% python3 -q
>>> import numpy as np
>>> np.set_printoptions(precision=1, suppress=True, linewidth=200, legacy="1.25")
>>> arr = np.loadtxt("arr.csv", delimiter=",")
>>> arr
array([[2., 0., 0., 0., 2., 2.],
       [1., 0., 1., 2., 1., 1.],
       [0., 0., 0., 1., 0., 1.],
       [0., 0., 0., 2., 1., 0.],
       [2., 0., 0., 0., 0., 2.],
       [1., 0., 2., 1., 0., 1.],
       [0., 2., 1., 1., 1., 1.],
       [2., 0., 0., 2., 2., 2.],
       [0., 0., 2., 1., 1., 0.],
       [0., 1., 2., 2., 1., 1.],
       [0., 1., 2., 1., 0., 0.],
       [1., 1., 1., 2., 0., 2.],
       [1., 2., 2., 0., 0., 0.],
       [1., 0., 1., 0., 1., 2.],
       [0., 1., 2., 1., 2., 1.]])
>>> proj = arr @ np.linalg.solve(arr.T @ arr, arr.T)
>>> np.round(proj @ arr[:, 3], 1) + 0
array([0., 2., 1., 2., 0., 1., 1., 2., 1., 2., 1., 2., 0., 0., 1.])
>>> np.diag(proj)
array([0.5, 0.2, 0.2, 0.4, 0.4, 0.4, 0.5, 0.5, 0.4, 0.2, 0.2, 0.5, 0.7, 0.4, 0.4])
>>> np.round(np.linalg.eigvalsh(proj), 1) + 0
array([0., 0., 0., 0., 0., 0., 0., 0., 0., 1., 1., 1., 1., 1., 1.])
>>> E = np.loadtxt("dump.csv", delimiter=",")
>>> E
array([[ 13.,   2.,   3.,   0.,   0.,   1.,   3.,   1.,   2.,   0.,   1.,   0.,   2.,   2.],
       [  3., -20.,   3.,   0.,   2.,   0.,   2.,   2.,   1.,   3.,   0.,   2.,   3.,   3.],
       [  3.,   0.,  11.,   1.,   1.,   2.,   3.,   3.,   3.,   3.,   0.,   1.,   0.,   3.],
       [  2.,   3.,   0., -17.,   0.,   3.,   1.,   1.,   1.,   1.,   2.,   0.,   1.,   3.],
       [  0.,   1.,   1.,   3.,   2.,   1.,   3.,   0.,   1.,   0.,   0.,   1.,   3.,   2.],
       [  0.,   3.,   3.,   3.,   0.,  23.,   1.,   1.,   1.,   3.,   1.,   0.,   1.,   2.],
       [  1.,   0.,   0.,   3.,   0.,   1.,  12.,   1.,   2.,   3.,   3.,   3.,   1.,   1.],
       [  1.,   1.,   1.,   2.,   1.,   2.,   0., -18.,   2.,   3.,   1.,   1.,   1.,   0.],
       [  1.,   2.,   3.,   3.,   0.,   1.,   0.,   3.,  20.,   2.,   2.,   0.,   3.,   3.],
       [  0.,   0.,   0.,   3.,   3.,   2.,   3.,   0.,   3., -19.,   0.,   2.,   2.,   1.],
       [  2.,   2.,   3.,   1.,   3.,   2.,   2.,   0.,   0.,   2.,  11.,   0.,   1.,   3.],
       [  3.,   2.,   1.,   0.,   2.,   0.,   2.,   3.,   1.,   3.,   0.,  22.,   0.,   1.],
       [  1.,   3.,   1.,   1.,   0.,   1.,   1.,   1.,   0.,   2.,   0.,   0.,  21.,   1.],
       [  0.,   0.,   2.,   1.,   1.,   0.,   0.,   0.,   2.,   2.,   1.,   2.,   2., -20.]])
>>> np.linalg.norm(E, axis=1).argmax()
5
>>> np.round(np.linalg.norm(E) ** 2 / np.linalg.norm(E, 2) ** 2, 1)
5.3
>>> round(np.linalg.norm(E, 1), 1), np.round(np.linalg.norm(E, np.inf), 1)
(46.0, 44.0)
>>> round(float(np.linalg.norm(E[5], 1)), 1), round(np.linalg.norm(E[5], np.inf), 1)
(42.0, 23.0)
>>> E[5] @ E[6]
62.0
>>> f, v = E[9], E[5]
>>> f @ v
8.0
>>> f @ f
410.0
>>> p = (f @ v) / (f @ f) * f
>>> np.round(v - p, 1) + 0
array([ 0. ,  3. ,  3. ,  2.9, -0.1, 23. ,  0.9,  1. ,  0.9,  3.4,  1. ,  0. ,  1. ,  2. ])
>>> p.round(1) + 0
array([ 0. ,  0. ,  0. ,  0.1,  0.1,  0. ,  0.1,  0. ,  0.1, -0.4,  0. ,  0. ,  0. ,  0. ])
>>> J = np.load("data.npy")
>>> J
array([[ 1,  0,  0,  0,  0,  0,  0,  0,  0],
       [ 2,  1,  0,  0,  0,  0,  0,  0,  0],
       [ 0,  0,  1,  0,  0,  0,  0,  0,  0],
       [ 1,  2,  2,  1,  0,  0,  0,  0,  0],
       [ 0,  2,  1,  0,  1,  0,  0,  0,  0],
       [ 0, -1, -2, -2,  1,  1,  0,  0,  0],
       [-1,  2,  0, -2, -1, -1,  1,  0,  0],
       [ 2,  0,  2,  2,  0,  2,  1,  1,  0],
       [-1, -1, -2, -1,  0, -1,  1, -1,  1]])
>>> O, evecs = np.linalg.qr(J[:, :7])[0], np.linalg.qr(J[:, 7:])[0]
>>> sv = np.linalg.svd(O.T @ evecs, compute_uv=False)
>>> sv
array([1., 1.])
>>> (sv > 0.9).sum()
2
>>> Uu, sv, Vh = np.linalg.svd(J)
>>> sv.round(1) + 0
array([6.3, 4.2, 2.7, 2. , 1.8, 1.4, 0.7, 0.2, 0. ])
>>> np.argmax(sv[:-1] / (sv[1:] + 1e-6)) + 1
8
>>> Y = Uu[:, :8] @ np.diag(sv[:8]) @ Vh[:8]
>>> np.round(np.linalg.norm(J - Y) / np.linalg.norm(J), 1)
0.0
>>> np.linalg.matrix_rank(Y)
8
>>> K = np.loadtxt("layer12.csv", delimiter=",")
>>> K
array([[  0.,  -2.,  -4.,  -8.,  -5.,  -3.,  -4.,  -2.,  -1.,   3.,  -2.,  -2.,   2.],
       [  2.,   0.,   4.,  -6.,  -1.,  -7.,  -7.,  -6.,  -2.,   8.,  -2.,   4.,   2.],
       [  4.,  -4.,   0.,   2.,  -9.,   4.,   3.,  -2.,  -5.,   5.,   0.,  -3.,  -1.],
       [  8.,   6.,  -2.,   0.,  -8.,   2.,   1.,   3.,   6.,  -4.,   7.,   2.,   1.],
       [  5.,   1.,   9.,   8.,   0.,  -3.,  -5.,  -4.,  -3.,  -6.,   3.,   5.,  -6.],
       [  3.,   7.,  -4.,  -2.,   3.,   0.,  -7.,   8.,  -7.,   0.,  10.,   4.,   6.],
       [  4.,   7.,  -3.,  -1.,   5.,   7.,   0.,   2.,  -7.,   2.,  -7.,   8.,  -4.],
       [  2.,   6.,   2.,  -3.,   4.,  -8.,  -2.,   0.,  -7.,  -1.,  -4.,  -5.,  -8.],
       [  1.,   2.,   5.,  -6.,   3.,   7.,   7.,   7.,   0.,  -4.,   1.,  -2.,  -2.],
       [ -3.,  -8.,  -5.,   4.,   6.,   0.,  -2.,   1.,   4.,   0.,  -1.,  -3.,  -2.],
       [  2.,   2.,   0.,  -7.,  -3., -10.,   7.,   4.,  -1.,   1.,   0.,   2.,   7.],
       [  2.,  -4.,   3.,  -2.,  -5.,  -4.,  -8.,   5.,   2.,   3.,  -2.,   0.,  -1.],
       [ -2.,  -2.,   1.,  -1.,   6.,  -6.,   4.,   8.,   2.,   2.,  -7.,   1.,   0.]])
>>> x0 = np.array([0, 0, -2, -1, 1, -1, 0, -1, 2, 1, 1, 2, -2])
>>> round(np.linalg.det(K), 1)
-0.0
>>> np.round(np.linalg.eigvals(K).real, 1) + 0
array([0., 0., 0., 0., 0., 0., 0., 0., 0., 0., 0., 0., 0.])
>>> O = np.linalg.solve(np.eye(13) - K, np.eye(13) + K)
>>> round(np.linalg.det(O), 1)
1.0
